>>> import numpy as np
>>> np.set_printoptions(precision=1, suppress=True, linewidth=100)
>>> W0 = np.array([[0, 2, 0, 0], [1, 2, 0, 0], [0, 0, 0, 2], [0, 0, 1, 2]])
>>> W0
array([[0, 2, 0, 0],
       [1, 2, 0, 0],
       [0, 0, 0, 2],
       [0, 0, 1, 2]])
>>> vals, vecs = np.linalg.eig(W0)
>>> np.round(W0 @ vecs[:, 0] - vals[0] * vecs[:, 0], 1) + 0
array([0., 0., 0., 0.])
>>> np.sort(np.linalg.eigvals(W0.T))
array([-0.7, -0.7,  2.7,  2.7])
>>> data = np.array([[5.0, -1.0, 0.0, -1.0],
...     [2.0, 2.0, 0.0, -2.0],
...     [-2.0, 2.0, 2.0, -2.0],
...     [-2.0, 2.0, 0.0, 0.0]])
>>> O, vecs = np.linalg.qr(data[:, :3])[0], np.linalg.qr(data[:, 3:])[0]
>>> sv = np.linalg.svd(O.T @ vecs, compute_uv=False)
>>> np.round(np.linalg.norm(O @ O.T - vecs @ vecs.T, 2), 1)
np.float64(1.0)
>>> P = np.triu(np.array([[-3, 0, -2, 1], [1, 2, -3, -2], [-2, 0, -2, 0], [0, -2, -2, 1]]), 1) + np.eye(4)
>>> Y = P @ data @ np.linalg.inv(P)
>>> np.trace(Y), np.trace(data)
(np.float64(9.0), np.float64(9.0))
>>> np.poly(Y)
array([  1.,  -9.,  28., -36.,  16.])
>>> np.round(np.linalg.det(Y), 1)
np.float64(16.0)
>>> np.abs(data).max()
np.float64(5.0)
>>> data.sum(axis=0)
array([ 3.,  5.,  2., -5.])
>>> np.diff(data, axis=0)
array([[-3.,  3.,  0., -1.],
       [-4.,  0.,  2.,  0.],
       [ 0.,  0., -2.,  2.]])
>>> np.linalg.svd(data, compute_uv=False)
array([6.4, 4.4, 1.7, 0.3])
>>> data - data[0]
array([[ 0.,  0.,  0.,  0.],
       [-3.,  3.,  0., -1.],
       [-7.,  3.,  2., -1.],
       [-7.,  3.,  0.,  1.]])
>>> np.round(np.linalg.norm(data), 1)
np.float64(7.9)
>>> data.shape
(4, 4)
>>> np.count_nonzero(data)
np.int64(12)
>>> theta = np.radians(45)
>>> Rm = np.eye(4)
>>> Rm[1, 1] = Rm[2, 2] = np.cos(theta)
>>> Rm[1, 2], Rm[2, 1] = -np.sin(theta), np.sin(theta)
>>> Rm
array([[ 1. ,  0. ,  0. ,  0. ],
       [ 0. ,  0.7, -0.7,  0. ],
       [ 0. ,  0.7,  0.7,  0. ],
       [ 0. ,  0. ,  0. ,  1. ]])
>>> Y = data @ Rm.T
>>> np.round(np.linalg.det(Rm), 1), round(float(np.trace(Rm)), 1)
(np.float64(1.0), 3.4)
